>>> import numpy as np
>>> np.set_printoptions(precision=2, suppress=True, linewidth=160, legacy="1.25")
>>> W0 = np.loadtxt("run10.csv", delimiter=",")
>>> W0
array([[ 1.9, -0.8, -1.1,  1. , -0.7, -0.3, -1.8, -0.6,  1.3],
       [-1.4,  0.8, -0.1, -0.6,  1.2, -1. ,  0.1,  1.1,  0.2],
       [ 0.8,  0.5,  0.1,  1.2, -2.1,  0.6,  2.3,  0.2,  2. ],
       [ 1.1,  0.3, -0.5, -1.4, -0.3,  0.2,  0.6,  0.7, -2. ],
       [-0.8,  0.2, -1.7,  0.6, -0.8, -0.1,  0.4, -0.7,  0.7],
       [ 0.8,  0.6,  1.2,  0. ,  1.3, -0.3,  0.4, -0.2,  0.1],
       [-0.2,  0.3,  0.7, -0.2, -1.1, -0.8,  0.5,  0.8,  1.3],
       [-1.2,  1.7,  1. ,  0.8,  0.4, -0.3,  1.2,  1.6,  2.9],
       [-0.2,  0.2, -0.4, -0.7, -0.8, -0.9, -0.6, -2. , -1.1],
       [ 0.3, -1.2,  1.9,  0.6,  0.5,  0.3, -0.4,  1.3,  0.5],
       [-7. , -5.5, -1.5, -8.5, 10. ,  5. ,  4. , -8. , -2. ],
       [ 0. ,  1. , -0.7,  0.7,  2. ,  0.2,  0.7, -1.1,  0.1],
       [-0.4,  0.1,  0.7,  0.9,  0.4, -0.8,  0.5,  0.9,  0.2],
       [-1.9,  0.3,  1.5,  0.4,  0.8,  2.1, -0.8, -0.3,  1.7],
       [ 0.6,  1.4,  0. , -1. , -1. ,  0.5, -0.1,  0.8, -0.1],
       [ 0.4,  0.9,  0.4,  0.4,  0.3,  0.3,  0.2, -0.8,  0.4],
       [-0.3,  1.4,  0.4, -2.3, -0.8,  0.3,  1.7,  0.1,  1. ],
       [-2.1, -1. , -1.1, -0.3,  0.7, -1.2, -1.3, -0.1, -0.9],
       [ 1.2,  1.6, -0.2,  0.6,  0.6,  1.8,  1.4,  0. , -1. ],
       [ 0.4, -0.7,  1.6,  0.4, -0.8,  0.4,  0.9,  0.4, -0.5],
       [ 0.6, -1. , -0.5,  1.3,  0.2, -0.5, -1.5,  0.7,  2.6],
       [ 1.2,  0.9, -0.6, -2. , -0.8,  0.2,  0. , -1.3,  0.1],
       [ 0.1, -0.2,  2.2,  1.4,  1.4, -0.9, -1.4, -0.5,  0.2],
       [ 0.3,  0.3, -2.4,  1.1, -2.5,  0.8,  0.5,  0.3,  2.3],
       [ 0.5, -1.1, -0.2, -1. ,  0. ,  1.4, -0.7,  0.5, -1.2],
       [ 0.6,  1.1, -0.5, -0.9,  0.7,  0.1,  1.3, -0.4, -0.2],
       [ 1. , -2.1,  1. , -0.5, -0.7, -0.1,  1.8,  1.2, -2.1],
       [ 0.1, -1.5,  1.7,  0. ,  0.9,  0.4, -0.4, -0.2,  0.6],
       [ 0.4,  0.3, -0.2, -0.3,  0. , -1.8,  0.1,  0.3, -0.4],
       [ 2.3, -1. , -0.2,  0.6, -0.4,  0.6, -1.4,  1.2, -1.3],
       [ 1.2, -1.3, -1.1, -0.6,  0.1,  0.1,  1.9,  0.1, -0.6],
       [ 1. ,  0. , -0.3,  0. ,  0.5, -2.5,  1.3, -1. , -1. ],
       [ 2.2,  1.2,  1. , -0.2,  0.6,  0.2,  0.1, -0.5, -0.2],
       [ 1.2, -0.2, -1.8,  1.8, -0.1,  0.2,  0.3, -0.4,  0.1],
       [ 0.5, -1.8, -0.4,  0.1,  0.7, -1.2, -1.5,  0.2,  2.3],
       [ 1.4,  0. ,  0.7,  1.3,  1.3,  0. ,  0.6,  0.6, -2.6],
       [-1.6,  1.4,  1.9,  1.1,  0. , -0.5, -1.7, -0.1, -1.7],
       [-1.4,  0.6, -1.9, -1. , -1.1, -0.1,  1.3, -0.8, -1. ],
       [-0.8,  0.7, -0.2,  0.2,  0.7, -0.1, -1.3, -0.4,  0. ],
       [-0.8,  0.4,  0.8, -1.7, -1. ,  0.1, -0.1, -0.4,  0.9],
       [ 0.7, -1. , -0.7,  1.5, -0.5, -1.7,  0.2,  0.2, -0.7],
       [-1.7,  1.1,  0.4, -1.3,  2.3,  1. , -0.1, -0.1, -1. ]])
>>> # row 10 dominates
>>> idx = W0[:, 5] > np.median(W0[:, 5])
>>> f = W0[idx].mean(axis=0) - W0[~idx].mean(axis=0)
>>> np.round((((W0 - W0.mean(axis=0)) @ f > 0) == idx).mean(), 2)
0.74
>>> np.argsort(-np.abs(f).round(6), kind="stable")
array([5, 3, 6, 7, 4, 0, 2, 8, 1])
